In [1]: import numpy as np

In [2]: np.set_printoptions(precision=2, suppress=True, linewidth=160, legacy="1.25")

In [3]: data = np.load("sample14.npy")

In [4]: data
Out[4]: 
array([[0, 0, 0, 1, 0, 0, 1],
       [0, 0, 1, 1, 1, 0, 0],
       [0, 1, 0, 0, 0, 0, 0],
       [1, 1, 0, 0, 1, 0, 0],
       [0, 1, 0, 1, 0, 0, 1],
       [0, 0, 0, 0, 0, 0, 0],
       [1, 0, 0, 0, 1, 0, 0]])

In [5]: vals, evecs = np.linalg.eigh(data)

In [6]: x0 = np.array([1, 1, 1, 2, 1, 3, 2])

In [7]: np.abs(data).sum(axis=1).max(), round(float(np.abs(vals).max()), 2)
Out[7]: (3, 2.56)

In [8]: (np.sign(evecs[:, -1].round(6)) == np.sign(evecs[0, -1].round(6))).astype(int)
Out[8]: array([1, 1, 1, 1, 1, 0, 1])

In [9]: np.round(x0 @ data @ x0 / (x0 @ x0), 2), round(float(vals[0]), 2), np.round(vals[-1], 2)
Out[9]: (1.14, -2.0, 2.56)

In [10]: evecs * np.maximum(vals, 0) @ evecs.T
Out[10]: 
array([[ 0.53,  0.15, -0.09,  0.43,  0.43,  0.  ,  0.53],
       [ 0.15,  0.82,  0.47,  0.62,  0.62,  0.  ,  0.15],
       [-0.09,  0.47,  0.34,  0.24,  0.24,  0.  , -0.09],
       [ 0.43,  0.62,  0.24,  0.67,  0.67,  0.  ,  0.43],
       [ 0.43,  0.62,  0.24,  0.67,  0.67,  0.  ,  0.43],
       [ 0.  ,  0.  ,  0.  ,  0.  ,  0.  ,  0.  ,  0.  ],
       [ 0.53,  0.15, -0.09,  0.43,  0.43,  0.  ,  0.53]])

In [11]: round(np.linalg.norm(data) ** 2 / np.linalg.norm(data, 2) ** 2, 2)
Out[11]: 2.13

In [12]: np.round(np.linalg.norm(data, 2), 2)
Out[12]: 2.56

In [13]: np.linalg.norm(data, axis=1)
Out[13]: array([1.41, 1.73, 1.  , 1.73, 1.73, 0.  , 1.41])

In [14]: np.linalg.norm(data, axis=1).argmax()
Out[14]: 1

In [15]: round(np.linalg.norm(data, "nuc"), 2)
Out[15]: 7.12

In [16]: round(np.linalg.norm(data[1], 1), 2), np.round(np.linalg.norm(data[1], np.inf), 2)
Out[16]: (3.0, 1.0)

In [17]: round(np.linalg.norm(data, 1), 2), round(float(np.linalg.norm(data, np.inf)), 2)
Out[17]: (3.0, 3.0)

In [18]: J = np.loadtxt("block6.csv", delimiter=",")

In [19]: J
Out[19]: 
array([[1.  , 0.7 , 0.49],
       [0.7 , 1.  , 0.7 ],
       [0.49, 0.7 , 1.  ]])

In [20]: G = J.T @ J

In [21]: np.diag(G)
Out[21]: array([1.73, 1.98, 1.73])

In [22]: np.linalg.svd(J, compute_uv=False) ** 2
Out[22]: array([5.13, 0.26, 0.05])

In [23]: np.round(np.trace(G), 2), np.round((J ** 2).sum(), 2)
Out[23]: (5.44, 5.44)

In [24]: G
Out[24]: 
array([[1.73, 1.74, 1.47],
       [1.74, 1.98, 1.74],
       [1.47, 1.74, 1.73]])

In [25]: np.linalg.eigvalsh(G)[::-1]
Out[25]: array([5.13, 0.26, 0.05])

In [26]: x0 = np.array([2, 2, 1])

In [27]: h = np.maximum(J @ x0, 0)

In [28]: h
Out[28]: array([3.89, 4.1 , 3.38])

In [29]: J * (h > 1e-9)[:, None]
Out[29]: 
array([[1.  , 0.7 , 0.49],
       [0.7 , 1.  , 0.7 ],
       [0.49, 0.7 , 1.  ]])

In [30]: J.T @ h
Out[30]: array([8.42, 9.19, 8.16])

In [31]: np.tanh(J @ x0)
Out[31]: array([1., 1., 1.])

In [32]: vals, evecs = np.linalg.eigh(J)

In [33]: x0 = np.array([9, 6, -4])

In [34]: evecs * np.maximum(vals, 0) @ evecs.T
Out[34]: 
array([[1.  , 0.7 , 0.49],
       [0.7 , 1.  , 0.7 ],
       [0.49, 0.7 , 1.  ]])

In [35]: round(float(x0 @ J @ x0 / (x0 @ x0)), 2), round(vals[0], 2), np.round(vals[-1], 2)
Out[35]: (1.05, 0.23, 2.26)

In [36]: round(x0 @ J @ x0, 2)
Out[36]: 139.72

In [37]: np.abs(J).sum(axis=1).max(), round(np.abs(vals).max(), 2)
Out[37]: (2.4, 2.26)

In [38]: mat = np.array([[6, -5, -2, 3, 1, 4, 1, -1],
    ...:     [-5, 9, 2, -4, 4, -7, -6, -3],
    ...:     [-2, 2, 1, -1, 0, -2, -1, 1],
    ...:     [3, -4, -1, 2, -1, 3, 2, 1],
    ...:     [1, 4, 0, -1, 5, -3, -5, -4],
    ...:     [4, -7, -2, 3, -3, 6, 5, 1],
    ...:     [1, -6, -1, 2, -5, 5, 6, 3],
    ...:     [-1, -3, 1, 1, -4, 1, 3, 6]])

In [39]: rk = np.linalg.matrix_rank(mat)

In [40]: rk
Out[40]: 3

In [41]: N = np.linalg.svd(mat)[2][rk:].T

In [42]: np.linalg.matrix_rank(mat.T @ mat), np.linalg.matrix_rank(mat @ mat.T)
Out[42]: (3, 3)

In [43]: N.shape
Out[43]: (8, 5)

In [44]: np.allclose(mat @ N, 0)
Out[44]: True

In [45]: [int(np.linalg.matrix_rank(np.delete(mat, i, axis=0))) for i in range(8)]
Out[45]: [3, 3, 3, 3, 3, 3, 3, 3]

In [46]: A2 = np.array([[3, -3],
    ...:     [-1, -4],
    ...:     [-1, 3],
    ...:     [1, -3],
    ...:     [-5, 1],
    ...:     [1, 0],
    ...:     [-3, -5],
    ...:     [-2, 5]])

In [47]: A2.T @ mat.T
Out[47]: 
array([[ 26, -33, -11,  16,  -7,  28,  18,   0],
       [-22,  16,  14,  -8,  -6, -22,  -8,  26]])

In [48]: np.einsum("ij->j", mat)
Out[48]: array([  7, -10,  -2,   5,  -3,   7,   5,   4])

In [49]: np.einsum("ik,kj->ji", mat, A2)
Out[49]: 
array([[ 26, -33, -11,  16,  -7,  28,  18,   0],
       [-22,  16,  14,  -8,  -6, -22,  -8,  26]])

In [50]: np.linalg.matrix_rank(mat @ A2)
Out[50]: 2

In [51]: mat @ A2
Out[51]: 
array([[ 26, -22],
       [-33,  16],
       [-11,  14],
       [ 16,  -8],
       [ -7,  -6],
       [ 28, -22],
       [ 18,  -8],
       [  0,  26]])

In [52]: np.einsum("ij,ij->i", mat, mat)
Out[52]: array([ 93, 236,  16,  45,  93, 149, 137,  74])
